>>> import numpy as np
>>> import numpy.linalg as la
>>> np.set_printoptions(suppress=True, linewidth=120)
>>> W2 = np.array([[1.2, -0.1, 1.8], [-1.5, -0.8, 0.1]])
>>> rng = np.random.default_rng(792838)
>>> F = np.array([[3, 1],
...     [5, 8],
...     [0, 4],
...     [7, 4],
...     [9, 0],
...     [8, 9],
...     [3, 6],
...     [7, 5],
...     [8, 7],
...     [1, 5],
...     [2, 4],
...     [5, 6],
...     [6, 1],
...     [6, 3],
...     [1, 1],
...     [0, 7]]) @ W2 + 0.3 * rng.normal(size=(16, 3))
>>> print(F.round(3))
[[  2.075  -1.398   5.25 ]
 [ -6.367  -6.254   9.69 ]
 [ -5.723  -3.358   0.7  ]
 [  2.177  -3.775  12.72 ]
 [ 11.064  -0.975  16.031]
 [ -3.501  -7.688  15.677]
 [ -5.31   -5.194   5.491]
 [  0.794  -4.635  12.879]
 [ -0.725  -6.525  15.16 ]
 [ -6.121  -4.117   1.836]
 [ -3.73   -3.219   3.95 ]
 [ -2.604  -5.442   9.741]
 [  5.754  -2.054  10.817]
 [  2.03   -2.938  11.508]
 [  0.264  -0.99    1.508]
 [-10.845  -5.243   1.104]]
>>> dist = la.norm(F[:, None] - F[None], axis=-1)
>>> print(dist[10].round(6).argsort(kind="stable")[:4])
[10  6  9  2]
>>> print((dist + 1e9 * np.eye(16)).round(6).argmin(axis=1))
[14 11  9 13 12  8 10  3  5  2  6  1 13  3  0  9]
>>> print(la.matrix_rank(dist ** 2))
5
>>> print(np.unravel_index(dist.round(6).argmax(), dist.shape))
(np.int64(4), np.int64(15))
>>> feats = np.load("out17.npy")
>>> print(feats)
[[ 0.113 -0.374 -0.11  -0.863]
 [-0.433 -1.612 -1.109 -2.754]
 [-0.91  -2.839 -1.879 -4.423]
 [ 0.452  1.178  0.728  1.92 ]
 [ 1.076  2.886  1.991  4.768]
 [-0.922 -2.992 -2.084 -4.895]
 [-0.221 -0.584 -0.409 -1.014]
 [-0.283 -1.239 -1.155 -1.968]
 [ 0.297  1.071  0.561  1.707]
 [ 0.597  1.911  1.354  3.34 ]
 [ 1.881  5.648  3.679  9.251]
 [-0.258 -0.612 -0.304 -0.741]
 [ 0.646  1.708  1.222  2.528]
 [-0.091 -0.353 -0.369 -0.558]
 [-0.941 -2.402 -1.509 -4.192]
 [ 1.119  3.451  2.242  5.907]
 [ 0.312  0.725  0.326  1.254]
 [-0.889 -2.224 -1.541 -4.035]
 [-0.458 -1.156 -0.863 -1.65 ]
 [-0.874 -2.516 -1.599 -4.559]
 [ 0.781  1.738  1.376  2.951]
 [-1.17  -3.366 -2.138 -5.44 ]
 [-0.94  -2.703 -1.823 -4.579]
 [-0.531 -1.55  -1.165 -2.592]
 [ 0.274  0.919  0.464  1.325]
 [-1.243 -3.864 -2.761 -6.33 ]
 [ 0.623  1.916  1.387  3.305]
 [-1.283 -4.159 -2.689 -6.836]
 [ 0.639  1.598  1.224  2.54 ]]
>>> Ac = (feats - feats.mean(axis=0)) / feats.std(axis=0)
>>> print(np.argwhere(np.abs(Ac) > 2))
[[10  0]
 [10  1]
 [10  2]
 [10  3]]
>>> beta = la.lstsq(np.delete(Ac, 1, axis=1), Ac[:, 1])[0]
>>> print(np.abs(beta).argmax())
2
>>> print(round(float(1 - np.var(Ac[:, 1] - np.delete(Ac, 1, axis=1) @ beta)), 3))
0.999
>>> x = np.array([-1, -1, -2, 1])
>>> y = feats @ x
>>> print(np.round(la.lstsq(feats, y)[0], 3))
[-1. -1. -2.  1.]
>>> y = y + 0.1 * rng.normal(size=29)
>>> print(y.round(3))
[-0.417  1.365  3.063 -1.143 -3.131  3.169  0.43   1.818 -0.706 -1.843 -5.618  0.803 -2.367  0.617  1.958 -3.203 -0.575
  2.143  1.737  2.037 -2.407  3.531  2.66   1.874 -0.805  4.292 -2.065  3.978 -2.175]
>>> beta, *_ = la.lstsq(feats, y)
>>> print(round(float(la.norm(y - feats @ beta)), 3))
0.411
>>> print(round(la.norm(feats, 2) / la.norm(feats), 3))
0.999
>>> print(la.cond(feats) > 100)
False
>>> print(round(np.log10(la.cond(feats))))
2
>>> cov = np.cov(feats, rowvar=False)
>>> print(cov.round(3))
[[ 0.672  1.961  1.318  3.249]
 [ 1.961  5.797  3.891  9.603]
 [ 1.318  3.891  2.628  6.444]
 [ 3.249  9.603  6.444 15.939]]
>>> print(np.argwhere(np.triu(np.abs(np.corrcoef(feats.T)) > 0.8, 1)))
[[0 1]
 [0 2]
 [0 3]
 [1 2]
 [1 3]
 [2 3]]
>>> print(cov.shape)
(4, 4)
>>> print(np.median(feats, axis=0))
[-0.221 -0.584 -0.369 -0.863]
>>> print(np.round(feats.std(axis=0), 3))
[0.805 2.366 1.593 3.923]
>>> print(np.round(la.eigvalsh(cov)[::-1], 3))
[25.001  0.021  0.008  0.006]
>>> x = np.array([4, -4, -3, -5])
>>> print(np.round(cov @ np.ones(4), 3))
[ 7.201 21.253 14.281 35.234]
>>> print(np.sign((cov @ x).round(6)))
[-1. -1. -1. -1.]
>>> J = np.diag(np.array([-1, 3, 0, 5, -2, -3]))
>>> print(J)
[[-1  0  0  0  0  0]
 [ 0  3  0  0  0  0]
 [ 0  0  0  0  0  0]
 [ 0  0  0  5  0  0]
 [ 0  0  0  0 -2  0]
 [ 0  0  0  0  0 -3]]
>>> # rank 5
>>> vals, evecs = la.eigh(J)
>>> x = np.array([9, -1, 3, 2, -6, -7])
>>> print(np.round(la.eigvalsh(J[1:, 1:]), 3))
[-3. -2.  0.  3.  5.]
>>> print(np.abs(J).sum(axis=1).max(), np.abs(vals).max())
5 5.0
>>> print(x @ J @ x)
-277
>>> print(evecs * np.maximum(vals, 0) @ evecs.T)
[[0. 0. 0. 0. 0. 0.]
 [0. 3. 0. 0. 0. 0.]
 [0. 0. 0. 0. 0. 0.]
 [0. 0. 0. 5. 0. 0.]
 [0. 0. 0. 0. 0. 0.]
 [0. 0. 0. 0. 0. 0.]]
>>> print([int(la.matrix_rank(la.matrix_power(J, p))) for p in range(1, 7)])
[5, 5, 5, 5, 5, 5]
>>> print(la.matrix_rank(J - J[0, 0] * np.eye(6)))
5
>>> print(np.prod(np.diag(J)), round(la.det(J), 3))
0 0.0
>>> try:
...     la.inv(J)
... except la.LinAlgError as e:
...     print(repr(e))
... 
LinAlgError('Singular matrix')
>>> mat = np.load("layer13.npy")
>>> print(mat)
[[0 0 1 1]
 [0 0 1 1]
 [1 1 0 1]
 [1 1 1 0]]
>>> vals, evecs = la.eigvalsh(mat)
Traceback (most recent call last):
  File "<python-input-54>", line 1, in <module>
    vals, evecs = la.eigvalsh(mat)
    ^^^^^^^^^^^
ValueError: too many values to unpack (expected 2)
>>> vals, evecs = la.eigh(mat)
>>> print(np.round(la.eigvalsh(mat + -2 * np.eye(4)), 3))
[-3.562 -3.    -2.     0.562]
>>> print(round(vals.sum(), 3), np.trace(mat))
-0.0 0
>>> print(np.round(evecs.T @ evecs, 3) + 0)
[[1. 0. 0. 0.]
 [0. 1. 0. 0.]
 [0. 0. 1. 0.]
 [0. 0. 0. 1.]]
>>> print(np.abs(evecs[:, -1]).round(6).argmax())
2
>>> print(vals.round(3) + 0)
[-1.562 -1.     0.     2.562]
>>> print(np.round(evecs @ np.diag(vals) @ evecs.T, 3) + 0)
[[0. 0. 1. 1.]
 [0. 0. 1. 1.]
 [1. 1. 0. 1.]
 [1. 1. 1. 0.]]
>>> print(np.round(np.abs(evecs[:, -1]), 3))
[0.435 0.435 0.557 0.557]
>>> print(np.round(la.svd(mat, compute_uv=False), 3) + 0)
[2.562 1.562 1.    0.   ]
>>> print(np.unique(vals.round(6) + 0, return_counts=True)[1])
[1 1 1 1]
>>> K = np.load("w.npy")
>>> print(K.round(3))
[[ 1.009 -0.092 -0.026 -0.047  0.019]
 [-0.092  1.336 -0.166  0.416 -0.656]
 [-0.026 -0.166  0.762  0.094 -0.397]
 [-0.047  0.416  0.094  1.235 -0.138]
 [ 0.019 -0.656 -0.397 -0.138  0.658]]
>>> # rank 4
>>> w1 = np.array([[3, -1, -1, 2, -2, 5],
...     [3, 2, 0, -2, -3, -1],
...     [-5, 3, -2, 4, 4, 1],
...     [-3, 1, -5, 0, 1, -5],
...     [-2, -2, 0, 3, -1, 1]])
>>> beta = np.array([-3, 2, -1, 3, -3, 0])
>>> hid = np.maximum(K @ w1 + beta, 0)
>>> print(la.matrix_rank(hid))
5
>>> print((hid > 0).mean(axis=0))
[0.2 0.8 0.2 0.8 0.2 0.4]
>>> W2 = np.array([[0, -2], [1, 0], [2, -2], [1, -1], [2, 1], [2, -2]])
>>> print(w1 @ W2)
[[  5 -18]
 [ -8  -5]
 [ 13  12]
 [-17  27]
 [  1  -2]]
>>> print((hid @ W2).round(6).argmax(axis=1))
[0 0 0 0 0]
>>> W0 = np.array([[-1, 5, 4, 2, 0, 3],
...     [1, 12, 3, 3, 0, 4],
...     [0, 1, 8, 3, 4, 2],
...     [0, 5, 5, -14, 2, 2],
...     [3, 4, 4, 1, 5, 2],
...     [4, 4, 4, 1, 5, -2]])
>>> print(round(np.log10(la.cond(W0))))
3
>>> print(np.argsort(-la.norm(W0, axis=0).round(6), kind="stable")[:3])
[1 3 2]
>>> print(np.round(la.norm(W0, 2) / la.norm(W0), 3))
0.721
>>> x = np.array([1, 0, 2, 1, 0, 2])
>>> y = W0 @ x
>>> print(y)
[15 18 23  0 16  9]
>>> print(np.round(la.solve(W0, W0[:, 4]), 3) + 0)
[0. 0. 0. 0. 1. 0.]
>>> print(np.round(la.solve(W0, y + W0[:, 0]), 3) + 0)
[2. 0. 2. 1. 0. 2.]
>>> print(np.round(la.solve(W0, -2 * y), 3) + 0)
[-2.  0. -4. -2.  0. -4.]
>>> print(np.round(la.solve(W0.T, W0[4]), 3) + 0)
[0. 0. 0. 0. 1. 0.]
>>> print(np.round(la.solve(W0, y), 3) + 0)
[1. 0. 2. 1. 0. 2.]
>>> Uu, s, Vh = la.svd(W0, full_matrices=False)
>>> print((s > 1e-8).sum())
6
>>> print(np.round(np.sqrt((s ** 2).sum()), 3), round(float(la.norm(W0)), 3))
27.037 27.037
>>> print(np.round(Uu.T @ W0 @ Vh.T, 3) + 0)
[[19.493  0.     0.     0.     0.     0.   ]
 [ 0.    14.762  0.     0.     0.     0.   ]
 [ 0.     0.     9.495  0.     0.     0.   ]
 [ 0.     0.     0.     6.179  0.     0.   ]
 [ 0.     0.     0.     0.     2.19   0.   ]
 [ 0.     0.     0.     0.     0.     0.039]]
>>> print(np.round(np.abs(Vh[0]), 3))
[0.138 0.709 0.553 0.141 0.298 0.25 ]
>>> print(np.round(np.cumsum(s ** 2) / np.sum(s ** 2), 3))
[0.52  0.818 0.941 0.993 1.    1.   ]
>>> q, R = la.qr(W0)
>>> print(q.shape, R.shape)
(6, 6) (6, 6)
>>> print(np.allclose(R.T @ R, W0.T @ W0))
True
>>> print(np.trace(q @ q.T))
6.0
>>> print(np.round(q @ R, 3) + 0)
[[ -1.   5.   4.   2.   0.   3.]
 [  1.  12.   3.   3.   0.   4.]
 [  0.   1.   8.   3.   4.   2.]
 [  0.   5.   5. -14.   2.   2.]
 [  3.   4.   4.   1.   5.   2.]
 [  4.   4.   4.   1.   5.  -2.]]
>>> print(round(abs(R[0, 0]), 3), np.round(la.norm(W0[:, 0]), 3))
5.196 5.196
